% ipython --no-banner

In [1]: import numpy as np

In [2]: np.set_printoptions(precision=1, suppress=True, linewidth=140, floatmode="fixed")

In [3]: F = np.load("arr.npy")

In [4]: print(F)
[[1 1 1 2 1 3 1]
 [0 3 1 2 0 3 1]
 [2 1 0 1 2 1 3]
 [1 1 3 3 3 1 3]
 [1 0 2 1 1 1 3]
 [1 1 2 1 1 2 0]
 [0 2 2 1 1 0 0]]

In [5]: print(np.trace(F))
10

In [6]: print((F + F.T) / 2)
[[1.0 0.5 1.5 1.5 1.0 2.0 0.5]
 [0.5 3.0 1.0 1.5 0.0 2.0 1.5]
 [1.5 1.0 0.0 2.0 2.0 1.5 2.5]
 [1.5 1.5 2.0 3.0 2.0 1.0 2.0]
 [1.0 0.0 2.0 2.0 1.0 1.0 2.0]
 [2.0 2.0 1.5 1.0 1.0 2.0 0.0]
 [0.5 1.5 2.5 2.0 2.0 0.0 0.0]]

In [7]: print(round(np.linalg.det(F), 1))
30.0

In [8]: assert F == F.T
ValueError: The truth value of an array with more than one element is ambiguous. Use a.any() or a.all()


In [9]: print(np.linalg.matrix_power(F, 4))
[[ 837 1242 1560 1486 1306 1374 1552]
 [ 852 1285 1596 1527 1330 1425 1575]
 [ 749 1137 1420 1352 1176 1252 1398]
 [1228 1840 2278 2187 1922 2006 2310]
 [ 664 1010 1255 1195 1046 1099 1237]
 [ 676  981 1219 1178 1040 1099 1249]
 [ 537  790  957  940  825  878 1006]]

In [10]: print(round(float(np.abs(np.linalg.eigvals(F)).max()), 1))
9.7

In [11]: O, R = np.linalg.qr(F)

In [12]: print(np.round(O.T @ O, 1) + 0)
[[1.0 0.0 0.0 0.0 0.0 0.0 0.0]
 [0.0 1.0 0.0 0.0 0.0 0.0 0.0]
 [0.0 0.0 1.0 0.0 0.0 0.0 0.0]
 [0.0 0.0 0.0 1.0 0.0 0.0 0.0]
 [0.0 0.0 0.0 0.0 1.0 0.0 0.0]
 [0.0 0.0 0.0 0.0 0.0 1.0 0.0]
 [0.0 0.0 0.0 0.0 0.0 0.0 1.0]]

In [13]: print(np.abs(np.diag(R)))
[2.8 3.7 3.2 1.6 1.3 0.7 0.6]

In [14]: print(np.allclose(R.T @ R, F.T @ F))
True

In [15]: print(O.shape, R.shape)
(7, 7) (7, 7)

In [16]: print(O.round(1) + 0)
[[-0.4 -0.1 -0.1 -0.5 -0.4 -0.3 -0.7]
 [ 0.0 -0.8 -0.2 -0.2 -0.3  0.2  0.4]
 [-0.7  0.1 -0.6  0.2  0.3  0.2  0.1]
 [-0.4 -0.1  0.6 -0.5  0.5  0.0  0.3]
 [-0.4  0.2  0.4  0.2 -0.4  0.7  0.0]
 [-0.4 -0.1  0.2  0.5 -0.3 -0.6  0.3]
 [ 0.0 -0.5  0.3  0.5  0.4  0.1 -0.5]]

In [17]: E = np.load("case19.npy")

In [18]: print(E)
[[ 1 -1  1 -1]
 [ 1  0  0  0]
 [ 1  1  1  1]
 [ 1  2  4  8]
 [ 1  3  9 27]]

In [19]: u, r1 = E[3], E[4]

In [20]: print(u @ u)
85

In [21]: p = (u @ r1) / (u @ u) * u

In [22]: print(np.round((r1 - p) @ u, 1))
0.0

In [23]: print(r1 - p)
[-2.0 -3.1 -3.2  2.6]

In [24]: print(np.outer(u, r1))
[[  1   3   9  27]
 [  2   6  18  54]
 [  4  12  36 108]
 [  8  24  72 216]]

In [25]: Uu, sv, vt = np.linalg.svd(E)

In [26]: print(np.argmax(sv[:-1] / (sv[1:] + 1e-6)) + 1)
1

In [27]: M2 = Uu[:, :1] @ np.diag(sv[:1]) @ vt[:1]

In [28]: print(np.linalg.matrix_rank(M2))
1

In [29]: print(np.linalg.matrix_rank(E, rtol=0.05))
3

In [30]: print(round(float(np.linalg.norm(E - M2, 2)), 1), np.round(sv[1], 1))
2.5 2.5

In [31]: print(round(float(np.linalg.norm(E - M2) / np.linalg.norm(E)), 1))
0.1

In [32]: M2 = np.c_[E[:, :1] @ np.array([[1]]), np.array([1, 0, 0, -1, 1])]

In [33]: print(M2)
[[ 1  1]
 [ 1  0]
 [ 1  0]
 [ 1 -1]
 [ 1  1]]

In [34]: print(np.linalg.matrix_rank(np.c_[E, M2]))
5

In [35]: print(np.linalg.matrix_rank(M2))
2

In [36]: print(np.round(np.linalg.norm(M2 - E @ np.linalg.lstsq(E, M2)[0], axis=0), 1) + 0)
[0.0 0.7]

In [37]: W0 = np.load("layer14.npy")

In [38]: print(W0)
[[-76  -3   3]
 [ -4  76   1]
 [  3  -5 -18]]

In [39]: x = np.array([1, 0, 1])

In [40]: target = W0 @ x

In [41]: beta, lr = np.zeros(3), 1 / np.linalg.norm(W0, 2) ** 2

In [42]: for i in range(50):
    ...:     beta -= lr * W0.T @ (W0 @ beta - target)
    ...:     if i % 10 == 0: print(i, round(np.linalg.norm(W0 @ beta - target), 1))
    ...: 
0 17.7
10 10.2
20 5.9
30 3.4
40 2.0

In [43]: print(beta.round(1) + 0)
[1.0 0.0 0.9]

In [44]: evals, V = np.linalg.eig(W0)

In [45]: print(np.round(W0 @ V[:, 0] - evals[0] * V[:, 0], 1) + 0)
[0.0 0.0 0.0]

In [46]: M2 = W0 / np.linalg.norm(W0, axis=1, keepdims=True)

In [47]: cov = M2 @ M2.T

In [48]: print(cov.round(1) + 0)
[[ 1.0  0.0 -0.2]
 [ 0.0  1.0 -0.3]
 [-0.2 -0.3  1.0]]

In [49]: print(np.round(np.degrees(np.arccos(np.clip(cov[1, 0], -1, 1))), 1))
89.2

In [50]: print((cov - 2 * np.eye(3)).round(6).argmax(axis=1))
[1 0 0]

In [51]: print(np.linalg.norm(M2, axis=1))
[1.0 1.0 1.0]

In [52]: W = np.array([[2, 3], [3, 3], [0, 3]])

In [53]: beta = np.array([3, -3])

In [54]: hid = np.maximum(W0 @ W + beta, 0)

In [55]: print((hid > 0).astype(int))
[[0 0]
 [1 1]
 [0 0]]

In [56]: print(np.linalg.matrix_rank(hid))
1

In [57]: cent = np.array([[-1, 0, 5], [8, 5, -7]])

In [58]: print(W @ cent)
[[ 22  15 -11]
 [ 21  15  -6]
 [ 24  15 -21]]

In [59]: print(hid @ cent)
[[   0    0    0]
 [1505 1080 -397]
 [   0    0    0]]

In [60]: x = np.array([1, 0, 2])

In [61]: a = np.maximum(W0 @ x, 0)

In [62]: print(np.tanh(W0 @ x))
[-1.0 -1.0 -1.0]

In [63]: print(np.maximum(W0 @ x, 0) - np.maximum(-W0 @ x, 0))
[-70  -2 -33]

In [64]: print(W0 * (a > 1e-9)[:, None])
[[0 0 0]
 [0 0 0]
 [0 0 0]]

In [65]: mat = np.load("out18.npy")

In [66]: print(mat)
[[14.0 15.0  3.0  0.0  9.0  6.0  3.0 12.0]
 [15.0 30.0  5.0  0.0 15.0 10.0  5.0 20.0]
 [ 3.0  5.0  6.0  0.0  3.0  2.0  1.0  4.0]
 [ 0.0  0.0  0.0  5.0  0.0  0.0  0.0  0.0]
 [ 9.0 15.0  3.0  0.0 14.0  6.0  3.0 12.0]
 [ 6.0 10.0  2.0  0.0  6.0  9.0  2.0  8.0]
 [ 3.0  5.0  1.0  0.0  3.0  2.0  6.0  4.0]
 [12.0 20.0  4.0  0.0 12.0  8.0  4.0 21.0]]

In [67]: # splits into 2 blocks

In [68]: print(round(np.linalg.norm(mat, 2) / np.linalg.norm(mat), 1))
1.0

In [69]: print([round(float(x), 1) for x in np.linalg.svd(mat, compute_uv=False)[:3]])
[70.0, 5.0, 5.0]

In [70]: print(np.argsort(-np.linalg.norm(mat, axis=0).round(6), kind="stable")[:3])
[1 7 0]

In [71]: print(mat @ mat)
[[ 700.0 1125.0  225.0    0.0  675.0  450.0  225.0  900.0]
 [1125.0 1900.0  375.0    0.0 1125.0  750.0  375.0 1500.0]
 [ 225.0  375.0  100.0    0.0  225.0  150.0   75.0  300.0]
 [   0.0    0.0    0.0   25.0    0.0    0.0    0.0    0.0]
 [ 675.0 1125.0  225.0    0.0  700.0  450.0  225.0  900.0]
 [ 450.0  750.0  150.0    0.0  450.0  325.0  150.0  600.0]
 [ 225.0  375.0   75.0    0.0  225.0  150.0  100.0  300.0]
 [ 900.0 1500.0  300.0    0.0  900.0  600.0  300.0 1225.0]]

In [72]: print((mat != 0).astype(int))
[[1 1 1 0 1 1 1 1]
 [1 1 1 0 1 1 1 1]
 [1 1 1 0 1 1 1 1]
 [0 0 0 1 0 0 0 0]
 [1 1 1 0 1 1 1 1]
 [1 1 1 0 1 1 1 1]
 [1 1 1 0 1 1 1 1]
 [1 1 1 0 1 1 1 1]]

In [73]: print(np.flatnonzero(np.linalg.matrix_power((mat != 0) + (mat.T != 0) + np.eye(8), 8)[3]))
[3]

In [74]: print((np.linalg.matrix_power((mat != 0) + (mat.T != 0) + np.eye(8), 8) > 0).astype(int))
[[1 1 1 0 1 1 1 1]
 [1 1 1 0 1 1 1 1]
 [1 1 1 0 1 1 1 1]
 [0 0 0 1 0 0 0 0]
 [1 1 1 0 1 1 1 1]
 [1 1 1 0 1 1 1 1]
 [1 1 1 0 1 1 1 1]
 [1 1 1 0 1 1 1 1]]

In [75]: print(np.sort(np.linalg.eigvals(mat).real))
[ 5.0  5.0  5.0  5.0  5.0  5.0  5.0 70.0]

In [76]: Uu, sv, vt = np.linalg.svd(mat)

In [77]: print(sv)
[70.0  5.0  5.0  5.0  5.0  5.0  5.0  5.0]

In [78]: print(np.argmax(sv[:-1] / (sv[1:] + 1e-6)) + 1)
1

In [79]: M2 = Uu[:, :1] @ np.diag(sv[:1]) @ vt[:1]

In [80]: print(np.abs(mat - M2).max())
5.0

In [81]: print(np.linalg.matrix_rank(M2))
1

In [82]: print(np.linalg.matrix_rank(mat, rtol=0.05))
8

In [83]: x = np.ones(8)

In [84]: for _ in range(3):
    ...:     x = mat @ x
    ...:     x /= np.linalg.norm(x)
    ...:     print(round(x @ mat @ x, 1))
    ...: 
69.9
70.0
70.0

In [85]: print(round(np.linalg.eigvalsh(mat)[-1], 1))
70.0

In [86]: M = np.load("x.npy")

In [87]: print(M)
[[0 0 0 0 0 0 0 1]
 [0 0 1 1 1 0 1 1]
 [0 1 0 0 0 1 0 0]
 [0 1 0 0 0 0 1 0]
 [0 1 0 0 0 0 0 0]
 [0 0 1 0 0 0 0 1]
 [0 1 0 1 0 0 0 1]
 [1 1 0 0 0 1 1 0]]

In [88]: x = np.array([4, -3, -2, 1, 5, 6, 1, -5])

In [89]: print(M @ np.eye(8)[4])
[0.0 1.0 0.0 0.0 0.0 0.0 0.0 0.0]

In [90]: print((M * x).sum(axis=1))
[-5  0  3 -2 -3 -7 -7  8]

In [91]: print(np.all(np.linalg.eigvalsh(M) > 0))
False

In [92]: print([round(float(np.linalg.det(M[:i, :i])), 2) + 0 for i in range(1, 9)])
[0.0, 0.0, 0.0, 0.0, 0.0, 0.0, 0.0, 1.0]

In [93]: print(np.round(np.linalg.eigvalsh(M).min(), 1))
-2.4

In [94]: Uu, sv, vt = np.linalg.svd(M, full_matrices=False)

In [95]: print(np.round(Uu.T @ M @ vt.T, 1) + 0)
[[3.0 0.0 0.0 0.0 0.0 0.0 0.0 0.0]
 [0.0 2.4 0.0 0.0 0.0 0.0 0.0 0.0]
 [0.0 0.0 1.5 0.0 0.0 0.0 0.0 0.0]
 [0.0 0.0 0.0 1.1 0.0 0.0 0.0 0.0]
 [0.0 0.0 0.0 0.0 0.9 0.0 0.0 0.0]
 [0.0 0.0 0.0 0.0 0.0 0.8 0.0 0.0]
 [0.0 0.0 0.0 0.0 0.0 0.0 0.5 0.0]
 [0.0 0.0 0.0 0.0 0.0 0.0 0.0 0.3]]

In [96]: print(np.cumsum(sv ** 2) / np.sum(sv ** 2))
[0.5 0.7 0.9 0.9 1.0 1.0 1.0 1.0]

In [97]: print(np.round(vt @ vt.T, 1) + 0)
[[1.0 0.0 0.0 0.0 0.0 0.0 0.0 0.0]
 [0.0 1.0 0.0 0.0 0.0 0.0 0.0 0.0]
 [0.0 0.0 1.0 0.0 0.0 0.0 0.0 0.0]
 [0.0 0.0 0.0 1.0 0.0 0.0 0.0 0.0]
 [0.0 0.0 0.0 0.0 1.0 0.0 0.0 0.0]
 [0.0 0.0 0.0 0.0 0.0 1.0 0.0 0.0]
 [0.0 0.0 0.0 0.0 0.0 0.0 1.0 0.0]
 [0.0 0.0 0.0 0.0 0.0 0.0 0.0 1.0]]

In [98]: print(sv)
[3.0 2.4 1.5 1.1 0.9 0.8 0.5 0.3]

In [99]: O, R = np.linalg.qr(M)

In [100]: print(np.trace(O @ O.T))
8.0

In [101]: print(abs(R[0, 0]), round(np.linalg.norm(M[:, 0]), 1))
1.0 1.0

In [102]: print(np.allclose(R.T @ R, M.T @ M))
True
